$ python -q
>>> import numpy as np
>>> from numpy import linalg as LA
>>> np.set_printoptions(precision=4, suppress=True, linewidth=200, legacy="1.25")
>>> K = np.loadtxt("mat.csv", delimiter=",")
>>> K
array([[1.    , 0.5   , 0.25  , 0.125 , 0.0625],
       [0.5   , 1.    , 0.5   , 0.25  , 0.125 ],
       [0.25  , 0.5   , 1.    , 0.5   , 0.25  ],
       [0.125 , 0.25  , 0.5   , 1.    , 0.5   ],
       [0.0625, 0.125 , 0.25  , 0.5   , 1.    ]])
>>> Uu, s = LA.svd(K)
Traceback (most recent call last):
  File "<python-input-5>", line 1, in <module>
    Uu, s = LA.svd(K)
    ^^^^^
ValueError: too many values to unpack (expected 2)
>>> Uu, s, VT = LA.svd(K, full_matrices=False)
>>> np.allclose(Uu * s @ VT, K)
True
>>> (s > 1e-8).sum()
5
>>> round(float(np.sqrt((s ** 2).sum())), 4), np.round(LA.norm(K), 4)
(2.7286, 2.7286)
>>> np.cumsum(s ** 2) / np.sum(s ** 2)
array([0.6872, 0.8905, 0.9545, 0.9826, 1.    ])
>>> s
array([2.2619, 1.2303, 0.6903, 0.4572, 0.3602])
>>> P = np.triu(np.array([[2, 3, -2, 1, 2],
...     [-1, -1, 1, -2, 1],
...     [1, 2, 3, 0, 1],
...     [2, 3, 1, -3, -2],
...     [0, 0, 0, 3, -3]]), 1) + np.eye(5)
>>> B = P @ K @ LA.inv(P)
>>> np.trace(B), np.trace(K)
(5.0, 5.0)
>>> np.poly(B)
array([ 1.    , -5.    ,  8.7773, -6.8555,  2.4258, -0.3164])
>>> LA.matrix_rank(B)
5
>>> m1 = np.loadtxt("layer4.csv", delimiter=",")
>>> m1
array([[0.1379, 0.1552, 0.0517, 0.1379, 0.1207, 0.1379, 0.1034, 0.0862, 0.069 ],
       [0.0256, 0.0256, 0.0769, 0.1538, 0.1282, 0.0513, 0.2308, 0.2051, 0.1026],
       [0.0513, 0.2308, 0.2051, 0.0513, 0.1538, 0.0513, 0.0513, 0.0513, 0.1538],
       [0.    , 0.2759, 0.1034, 0.069 , 0.    , 0.    , 0.2069, 0.1034, 0.2414],
       [0.    , 0.1277, 0.1915, 0.1277, 0.0213, 0.1915, 0.1277, 0.1277, 0.0851],
       [0.1622, 0.0811, 0.2162, 0.0541, 0.1081, 0.0541, 0.0541, 0.2432, 0.027 ],
       [0.1667, 0.    , 0.2   , 0.1   , 0.3   , 0.    , 0.0333, 0.1667, 0.0333],
       [0.1429, 0.0794, 0.0952, 0.1111, 0.0952, 0.1111, 0.1111, 0.1111, 0.1429],
       [0.0769, 0.1346, 0.1346, 0.1154, 0.0577, 0.1346, 0.0577, 0.1538, 0.1346]])
>>> Uu, s, VT = LA.svd(m1, full_matrices=False)
>>> np.cumsum(s ** 2) / np.sum(s ** 2)
array([0.7501, 0.8705, 0.919 , 0.9543, 0.9787, 0.9929, 0.9979, 0.9998, 1.    ])
>>> Uu.shape, s.shape, VT.shape
((9, 9), (9,), (9, 9))
>>> np.abs(Uu[:, 0]).round(6).argmax()
3
>>> np.abs(VT[0])
array([0.248 , 0.3659, 0.4217, 0.2992, 0.3227, 0.236 , 0.3202, 0.4109, 0.3256])
>>> s / s[0]
array([1.    , 0.4006, 0.2543, 0.217 , 0.1805, 0.1373, 0.082 , 0.0506, 0.015 ])
>>> np.round(VT @ VT.T, 4) + 0
array([[1., 0., 0., 0., 0., 0., 0., 0., 0.],
       [0., 1., 0., 0., 0., 0., 0., 0., 0.],
       [0., 0., 1., 0., 0., 0., 0., 0., 0.],
       [0., 0., 0., 1., 0., 0., 0., 0., 0.],
       [0., 0., 0., 0., 1., 0., 0., 0., 0.],
       [0., 0., 0., 0., 0., 1., 0., 0., 0.],
       [0., 0., 0., 0., 0., 0., 1., 0., 0.],
       [0., 0., 0., 0., 0., 0., 0., 1., 0.],
       [0., 0., 0., 0., 0., 0., 0., 0., 1.]])
>>> np.round(Uu.T @ Uu, 4) + 0
array([[1., 0., 0., 0., 0., 0., 0., 0., 0.],
       [0., 1., 0., 0., 0., 0., 0., 0., 0.],
       [0., 0., 1., 0., 0., 0., 0., 0., 0.],
       [0., 0., 0., 1., 0., 0., 0., 0., 0.],
       [0., 0., 0., 0., 1., 0., 0., 0., 0.],
       [0., 0., 0., 0., 0., 1., 0., 0., 0.],
       [0., 0., 0., 0., 0., 0., 1., 0., 0.],
       [0., 0., 0., 0., 0., 0., 0., 1., 0.],
       [0., 0., 0., 0., 0., 0., 0., 0., 1.]])
>>> x0 = np.array([5, 0, 2, 0, 0, 3, 2, 2, 0])
>>> (m1 * x0).sum(axis=1)
array([1.5862, 1.3077, 1.0256, 0.8276, 1.4681, 2.    , 1.6333, 1.6825, 1.4808])
>>> (m1 @ x0).argmax()
5
>>> m1 @ x0
array([1.5862, 1.3077, 1.0256, 0.8276, 1.4681, 2.    , 1.6333, 1.6825, 1.4808])
>>> m1 @ np.eye(9)[3]
array([0.1379, 0.1538, 0.0513, 0.069 , 0.1277, 0.0541, 0.1   , 0.1111, 0.1154])
>>> LA.norm(m1 @ x0) <= LA.norm(m1, 2) * LA.norm(x0) + 1e-9
True
>>> W0 = np.load("test16.npy")
>>> W0
array([[0, 0, 0, 0, 1, 0],
       [0, 0, 1, 0, 0, 1],
       [0, 1, 0, 1, 0, 0],
       [0, 0, 1, 0, 0, 1],
       [1, 0, 0, 0, 0, 0],
       [0, 1, 0, 1, 0, 0]])
>>> # symmetric, so the eigenvalues are real
>>> LA.lstsq(W0[:-1].T, W0[-1])[2]
4
>>> try:
...     LA.inv(W0)
... except LA.LinAlgError as e:
...     print(e)
... 
Singular matrix
>>> round(np.trace(LA.pinv(W0) @ W0), 4)
4.0
>>> np.allclose(W0[:-1].T @ LA.lstsq(W0[:-1].T, W0[-1])[0], W0[-1])
True
